$ python3 -q
>>> import numpy as np
>>> from numpy import linalg as LA
>>> np.set_printoptions(suppress=True, linewidth=160)
>>> rnd = lambda a: np.round(a, 2) + 0
>>> B = np.array([[2, 0, -2, 2], [-2, 3, 0, -3], [-1, -1, 2, 3], [1, -1, -1, 3]])
>>> arr = B.T @ B
>>> arr
array([[ 10,  -6,  -7,  10],
       [ -6,  11,  -1, -15],
       [ -7,  -1,   9,  -1],
       [ 10, -15,  -1,  31]])
>>> # equal to its transpose
>>> t = np.radians(180)
>>> r_ = np.eye(4)
>>> r_[0, 0] = r_[2, 2] = np.cos(t)
>>> r_[0, 2], r_[2, 0] = -np.sin(t), np.sin(t)
>>> rnd(r_)
array([[-1.,  0.,  0.,  0.],
       [ 0.,  1.,  0.,  0.],
       [ 0.,  0., -1.,  0.],
       [ 0.,  0.,  0.,  1.]])
>>> B = arr @ r_.T
>>> np.abs(B - arr).max(axis=0)
array([20.,  0., 18.,  0.])
>>> rnd(LA.det(r_)), np.trace(r_)
(np.float64(1.0), np.float64(0.0))
>>> low = LA.cholesky(arr)
>>> rnd(np.prod(np.diag(low)) ** 2), rnd(LA.det(arr))
(np.float64(324.0), np.float64(324.0))
>>> rnd(arr / np.sqrt(np.outer(np.diag(arr), np.diag(arr))))
array([[ 1.  , -0.57, -0.74,  0.57],
       [-0.57,  1.  , -0.1 , -0.81],
       [-0.74, -0.1 ,  1.  , -0.06],
       [ 0.57, -0.81, -0.06,  1.  ]])
>>> rnd(low)
array([[ 3.16,  0.  ,  0.  ,  0.  ],
       [-1.9 ,  2.72,  0.  ,  0.  ],
       [-2.21, -1.91,  0.67,  0.  ],
       [ 3.16, -3.31, -0.49,  3.13]])
>>> rnd(low @ low.T)
array([[ 10.,  -6.,  -7.,  10.],
       [ -6.,  11.,  -1., -15.],
       [ -7.,  -1.,   9.,  -1.],
       [ 10., -15.,  -1.,  31.]])
>>> F = np.array([[-1.6, -3.72, -4.36],
...     [-4.52, 0.33, -2.33],
...     [0.5, 1.48, -0.53],
...     [0.9, -2.54, 0.59],
...     [-0.09, 3.51, -3.07],
...     [3.45, -0.78, 3.04],
...     [0.73, 5.58, -1.04],
...     [0.4, -0.56, 2.58],
...     [0.66, -1.78, -0.71],
...     [0.71, -0.75, 4.16],
...     [-1.4, -0.04, -4.69],
...     [-3.49, -3.42, -1.75],
...     [1.22, 0.26, 0.15],
...     [2.02, 2.55, -2.9],
...     [2.4, 2.18, 1.79],
...     [0.14, 0.38, 2.89]])
>>> F
array([[-1.6 , -3.72, -4.36],
       [-4.52,  0.33, -2.33],
       [ 0.5 ,  1.48, -0.53],
       [ 0.9 , -2.54,  0.59],
       [-0.09,  3.51, -3.07],
       [ 3.45, -0.78,  3.04],
       [ 0.73,  5.58, -1.04],
       [ 0.4 , -0.56,  2.58],
       [ 0.66, -1.78, -0.71],
       [ 0.71, -0.75,  4.16],
       [-1.4 , -0.04, -4.69],
       [-3.49, -3.42, -1.75],
       [ 1.22,  0.26,  0.15],
       [ 2.02,  2.55, -2.9 ],
       [ 2.4 ,  2.18,  1.79],
       [ 0.14,  0.38,  2.89]])
>>> labels = F[:, 0] > np.median(F[:, 0])
>>> r0 = F[labels].mean(axis=0) - F[~labels].mean(axis=0)
>>> np.argsort(-np.abs(r0).round(6), kind="stable")
array([0, 2, 1])
>>> x0 = np.array([0, -3, 1])
>>> rhs = F @ x0
>>> rnd(LA.solve(F.T @ F, F.T @ rhs))
array([ 0., -3.,  1.])
>>> rng = np.random.default_rng(2959)
>>> rhs = rhs + 0.05 * rng.normal(size=16)
>>> rnd(rhs)
array([  6.69,  -3.34,  -5.02,   8.09, -13.53,   5.37, -17.76,   4.21,   4.57,   6.41,  -4.58,   8.44,  -0.69, -10.57,  -4.79,   1.78])
>>> coef, *_ = LA.lstsq(F, rhs)
>>> rnd(LA.norm(rhs - F @ coef))
np.float64(0.17)
>>> rnd(coef)
array([-0.01, -2.98,  1.01])
>>> [round(float(LA.norm(LA.solve(F.T @ F + lam * np.eye(3), F.T @ rhs))), 2) for lam in (0, 1, 10, 100)]
[3.15, 3.12, 2.85, 1.57]
>>> Ac = (F - F.mean(axis=0)) / F.std(axis=0)
>>> rnd(Ac.std(axis=0))
array([1., 1., 1.])
>>> coef = LA.lstsq(np.delete(Ac, 2, axis=1), Ac[:, 2])[0]
>>> rnd(1 - np.var(Ac[:, 2] - np.delete(Ac, 2, axis=1) @ coef))
np.float64(0.32)
>>> np.abs(coef).argmax()
np.int64(0)
>>> A = np.loadtxt("x.csv", delimiter=",")
>>> A
array([[-117.,    2.,    1.],
       [   3.,   81.,    0.],
       [   3.,   -2.,  -59.]])
>>> rnd(LA.norm(A, 2))
np.float64(117.11)
>>> A[0] @ A[2]
np.float64(-414.0)
>>> rnd(LA.norm(A[0], 1)), rnd(LA.norm(A[0], np.inf))
(np.float64(120.0), np.float64(117.0))
>>> rnd(LA.norm(A) ** 2 / LA.norm(A, 2) ** 2)
np.float64(1.73)
>>> rnd(LA.norm(A[0] - A[2]))
np.float64(134.22)
>>> rnd(LA.norm(A, axis=0))
array([117.08,  81.05,  59.01])
>>> B = np.array([[2, 3], [0, 1]])
>>> C = np.kron(B, A)
>>> LA.matrix_rank(C)
np.int64(6)
>>> C.shape
(6, 6)
>>> C
array([[-234.,    4.,    2., -351.,    6.,    3.],
       [   6.,  162.,    0.,    9.,  243.,    0.],
       [   6.,   -4., -118.,    9.,   -6., -177.],
       [  -0.,    0.,    0., -117.,    2.,    1.],
       [   0.,    0.,    0.,    3.,   81.,    0.],
       [   0.,   -0.,   -0.,    3.,   -2.,  -59.]])
>>> mat = np.array([[1, 1, 1, 1, 1, 1, 1, 1], [1, 1, -1, -1, -1, -1, 1, 1]])
>>> r0, r1 = mat[0], mat[1]
>>> r0 @ r0
np.int64(8)
>>> p = (r0 @ r1) / (r0 @ r0) * r0
>>> (r1 - p) @ r0
np.float64(0.0)
>>> x0 = np.array([-5, -1, -4, 1, -2, 0, -4, 4])
>>> np.sign((mat @ x0).round(6))
array([-1, -1])
>>> np.einsum("ij,j->i", mat, x0)
array([-11,  -1])
>>> (mat @ x0).argmax()
np.int64(1)
>>> x0 @ mat
Traceback (most recent call last):
  File "<python-input-63>", line 1, in <module>
    x0 @ mat
    ~~~^~~~~
ValueError: matmul: Input operand 1 has a mismatch in its core dimension 0, with gufunc signature (n?,k),(k,m?)->(n?,m?) (size 2 is different from 8)
>>> B = mat + rng.integers(-2, 3, (2, 1)) @ rng.integers(-2, 3, (1, 8))
>>> B
array([[ 5, -1,  3, -1,  3, -3,  5,  3],
       [ 5, -1,  1, -3,  1, -5,  5,  3]])
>>> LA.matrix_rank(B - mat, tol=1e-8)
np.int64(1)
>>> rnd(LA.svd(B - mat, compute_uv=False))
array([11.66,  0.  ])
>>> B = mat[0, 0] * mat[1:] - np.outer(mat[1:, 0], mat[0])
>>> B
array([[ 0,  0, -2, -2, -2, -2,  0,  0]])
>>> LA.matrix_rank(B), LA.matrix_rank(mat)
(np.int64(1), np.int64(2))
>>> np.flatnonzero(~B.round(6).any(axis=1))
array([], dtype=int64)
